In [1]: import numpy as np

In [2]: import numpy.linalg as la

In [3]: np.set_printoptions(precision=2, suppress=True, linewidth=200, floatmode="fixed")

In [4]: feats = np.maximum(np.array([[-3, 5, 0],
   ...:     [-2, -2, 3],
   ...:     [1, 4, 1],
   ...:     [1, -5, -5],
   ...:     [2, 1, -2],
   ...:     [-3, -2, 3],
   ...:     [0, -3, 0],
   ...:     [-1, -4, -4],
   ...:     [-5, -4, 4],
   ...:     [4, -1, 4],
   ...:     [0, -1, 5],
   ...:     [5, -2, 2],
   ...:     [-2, -2, -3],
   ...:     [0, -5, -4],
   ...:     [2, 2, 1],
   ...:     [5, -4, -2],
   ...:     [-5, 2, -4],
   ...:     [-2, 5, 3]]) @ np.array([[1, 0, 2, 2, 3], [1, 2, 2, 0, 2], [0, 2, 3, 1, 0]]) + np.array([1, 3, 5, 5, 4]), 0)

In [5]: feats
Out[5]: 
array([[ 3, 13,  9,  0,  5],
       [ 0,  5,  6,  4,  0],
       [ 6, 13, 18,  8, 15],
       [ 0,  0,  0,  2,  0],
       [ 4,  1,  5,  7, 12],
       [ 0,  5,  4,  2,  0],
       [ 0,  0,  0,  5,  0],
       [ 0,  0,  0,  0,  0],
       [ 0,  3,  0,  0,  0],
       [ 4,  9, 23, 17, 14],
       [ 0, 11, 18, 10,  2],
       [ 4,  3, 17, 17, 15],
       [ 0,  0,  0,  0,  0],
       [ 0,  0,  0,  1,  0],
       [ 5,  9, 16, 10, 14],
       [ 2,  0,  1, 13, 11],
       [ 0,  0,  0,  0,  0],
       [ 4, 19, 20,  4,  8]])

In [6]: C2 = np.cov(feats, rowvar=False)

In [7]: round(float(np.corrcoef(feats[:, 0], feats[:, 2])[0, 1]), 2)
Out[7]: 0.74

In [8]: np.argwhere(np.triu(np.abs(np.corrcoef(feats.T)) > 0.8, 1))
Out[8]: 
array([[0, 4],
       [1, 2]])

In [9]: np.corrcoef(feats.T)
Out[9]: 
array([[1.00, 0.59, 0.74, 0.59, 0.94],
       [0.59, 1.00, 0.81, 0.20, 0.40],
       [0.74, 0.81, 1.00, 0.67, 0.71],
       [0.59, 0.20, 0.67, 1.00, 0.80],
       [0.94, 0.40, 0.71, 0.80, 1.00]])

In [10]: C2.shape
Out[10]: (5, 5)

In [11]: feats.std(axis=0)
Out[11]: array([2.12, 5.73, 8.29, 5.63, 6.18])

In [12]: Xs = feats - feats.mean(axis=0)

In [13]: left, sigma, VT = la.svd(Xs, full_matrices=False)

In [14]: np.round(sigma ** 2 / (sigma ** 2).sum(), 2) + 0
Out[14]: array([0.75, 0.18, 0.05, 0.01, 0.00])

In [15]: np.abs(VT[0]).argmax()
Out[15]: np.int64(2)

In [16]: np.abs(left[:, 0]).argmax()
Out[16]: np.int64(9)

In [17]: round(float((sigma ** 2).sum() ** 2 / (sigma ** 4).sum()), 2)
Out[17]: 1.66

In [18]: cent = feats[[6, 11]].astype(float)

In [19]: for _ in range(5):
    ...:     labels = la.norm(feats[:, None] - cent, axis=-1).argmin(axis=1)
    ...:     cent = np.array([feats[labels == j].mean(axis=0) for j in range(2)])
    ...: 

In [20]: labels
Out[20]: array([0, 0, 1, 0, 0, 0, 0, 0, 0, 1, 1, 1, 0, 0, 1, 0, 0, 1])

In [21]: np.bincount(labels)
Out[21]: array([12,  6])

In [22]: cent
Out[22]: 
array([[ 0.75,  2.25,  2.08,  2.83,  2.33],
       [ 3.83, 10.67, 18.67, 11.00, 11.33]])

In [23]: cent[1] - cent[0]
Out[23]: array([ 3.08,  8.42, 16.58,  8.17,  9.00])

In [24]: np.abs(cent[1] - cent[0]).argmax()
Out[24]: np.int64(2)

In [25]: left, sigma, VT = la.svd(cent)

In [26]: np.argmax(sigma[:-1] / (sigma[1:] + 1e-6)) + 1
Out[26]: np.int64(1)

In [27]: other = left[:, :1] @ np.diag(sigma[:1]) @ VT[:1]

In [28]: round(float(la.norm(cent - other, 2)), 2), round(sigma[1], 2)
Out[28]: (1.55, np.float64(1.55))

In [29]: round(np.abs(cent - other).max(), 2)
Out[29]: np.float64(1.07)

In [30]: la.matrix_rank(other)
Out[30]: np.int64(1)

In [31]: la.matrix_rank(cent, rtol=0.05)
Out[31]: np.int64(2)

In [32]: other
Out[32]: 
array([[ 0.66,  1.83,  3.15,  1.90,  1.94],
       [ 3.85, 10.74, 18.48, 11.16, 11.40]])

In [33]: m1 = np.loadtxt("out19.csv", delimiter=",")

In [34]: m1
Out[34]: 
array([[1.00, 2.00, 1.00, 0.00, 0.00, 0.00],
       [1.00, 2.00, 1.00, 1.00, 0.00, 0.00],
       [0.00, 0.00, 1.00, 2.00, 0.00, 0.00],
       [1.00, 1.00, 0.00, 2.00, 0.00, 0.00],
       [1.00, 1.00, 2.00, 1.00, 2.00, 0.00],
       [0.00, 0.00, 0.00, 0.00, 0.00, 1.00]])

In [35]: x0 = np.array([0, 1, 2, 1, 2, 1])

In [36]: a = np.maximum(m1 @ x0, 0)

In [37]: np.tanh(m1 @ x0)
Out[37]: array([1.00, 1.00, 1.00, 1.00, 1.00, 0.76])
